% python3 -q
>>> import numpy as np
>>> np.set_printoptions(precision=2, suppress=True, linewidth=200)
>>> arr = np.load("data.npy")
>>> arr
array([[ 6.83,  7.29, -0.47],
       [-7.9 ,  0.8 , -6.08],
       [-7.99,  5.65,  2.04],
       [ 8.57, -0.67, -5.1 ],
       [-8.59, -5.01, -1.06],
       [ 8.16, -5.71, -0.84],
       [-3.67,  5.73, -7.33],
       [ 5.43,  6.42,  5.42],
       [-4.31,  8.1 ,  3.97],
       [ 1.39,  9.88, -0.63],
       [ 9.1 , -2.24, -3.48],
       [-9.64, -1.89,  1.87],
       [-1.74,  5.56,  8.13],
       [ 7.64,  6.02,  2.32],
       [ 6.81,  7.11, -1.74]])
>>> Y = np.c_[arr[:, :1] @ np.array([[3]]), np.array([-3, -6, 2, -8, -5, -1, 9, 4, 1, 2, 5, 3, 6, -7, 2])]
>>> Y
array([[ 20.49,  -3.  ],
       [-23.7 ,  -6.  ],
       [-23.97,   2.  ],
       [ 25.71,  -8.  ],
       [-25.77,  -5.  ],
       [ 24.48,  -1.  ],
       [-11.01,   9.  ],
       [ 16.29,   4.  ],
       [-12.93,   1.  ],
       [  4.17,   2.  ],
       [ 27.3 ,   5.  ],
       [-28.92,   3.  ],
       [ -5.22,   6.  ],
       [ 22.92,  -7.  ],
       [ 20.43,   2.  ]])
>>> np.round(np.linalg.norm(Y - arr @ np.linalg.lstsq(arr, Y)[0], axis=0), 2) + 0
array([ 0.  , 17.94])
>>> np.linalg.norm(np.linalg.qr(arr)[0].T @ Y, axis=0) ** 2 / ((Y ** 2).sum(axis=0) + 1e-12)
array([1.  , 0.12])
>>> np.round(np.linalg.lstsq(arr, Y[:, 0])[0], 2) + 0
array([3., 0., 0.])
>>> C2 = np.cov(arr, rowvar=False)
>>> C2.shape
(3, 3)
>>> np.round(np.corrcoef(arr[:, 0], arr[:, 1])[0, 1], 2)
np.float64(0.06)
>>> np.argwhere(np.triu(np.abs(np.corrcoef(arr.T)) > 0.8, 1))
array([], shape=(0, 2), dtype=int64)
>>> q, vecs = np.linalg.qr(arr[:, :1])[0], np.linalg.qr(arr[:, 1:])[0]
>>> sv = np.linalg.svd(q.T @ vecs, compute_uv=False)
>>> (sv > 0.9).sum()
np.int64(0)
>>> sv
array([0.15])
>>> print(np.degrees(np.arccos(sv.clip(0, 1))))
[81.53]
>>> P = arr @ np.linalg.solve(arr.T @ arr, arr.T)
>>> np.allclose(P @ P, P)
True
>>> print(np.round(np.linalg.eigvalsh(P), 2) + 0)
[0. 0. 0. 0. 0. 0. 0. 0. 0. 0. 0. 0. 1. 1. 1.]
>>> P @ arr[:, 1]
array([ 7.29,  0.8 ,  5.65, -0.67, -5.01, -5.71,  5.73,  6.42,  8.1 ,  9.88, -2.24, -1.89,  5.56,  6.02,  7.11])
>>> np.round(np.trace(P), 2)
np.float64(3.0)
>>> q, _ = np.linalg.qr(np.array([[-0.2, -1.2, -1.6], [-0.1, -0.8, -0.5], [-0.6, -0.1, 0.9]]))
>>> vecs, _ = np.linalg.qr(np.array([[-2.0, 0.1, -1.0, 0.5],
...     [-0.7, -0.9, -1.1, -1.5],
...     [0.4, -0.1, 0.9, -0.1],
...     [-0.6, -0.6, 1.8, -0.2]]))
>>> sv = 10 * 0.2 ** np.arange(3)
>>> feats = q[:, :3] * sv @ vecs[:3]
>>> feats
array([[ 3.23,  0.01, -0.74,  1.09],
       [ 1.79,  0.17, -0.66,  0.16],
       [ 8.16, -4.14,  0.53,  2.07]])
>>> Y = np.array([[3, 0], [2, 3], [0, -3], [1, -2]])
>>> Y.T @ feats.T
array([[ 10.81,   5.88,  18.28],
       [  0.07,   2.17, -18.14]])
>>> np.einsum("ij->j", feats)
array([13.18, -3.96, -0.87,  3.33])
>>> np.linalg.matrix_rank(np.vstack([feats, Y.T]))
np.int64(4)
>>> Y = feats / np.sqrt((feats ** 2).mean(axis=1, keepdims=True))
>>> np.linalg.norm(Y, axis=1)
array([2., 2., 2.])
>>> np.linalg.matrix_rank(feats - feats.mean(axis=1, keepdims=True))
np.int64(3)
>>> print(feats - feats.mean(axis=1, keepdims=True))
[[ 2.33 -0.89 -1.64  0.19]
 [ 1.42 -0.2  -1.03 -0.2 ]
 [ 6.5  -5.79 -1.13  0.42]]
>>> np.linalg.matrix_rank(Y) == np.linalg.matrix_rank(feats)
np.True_
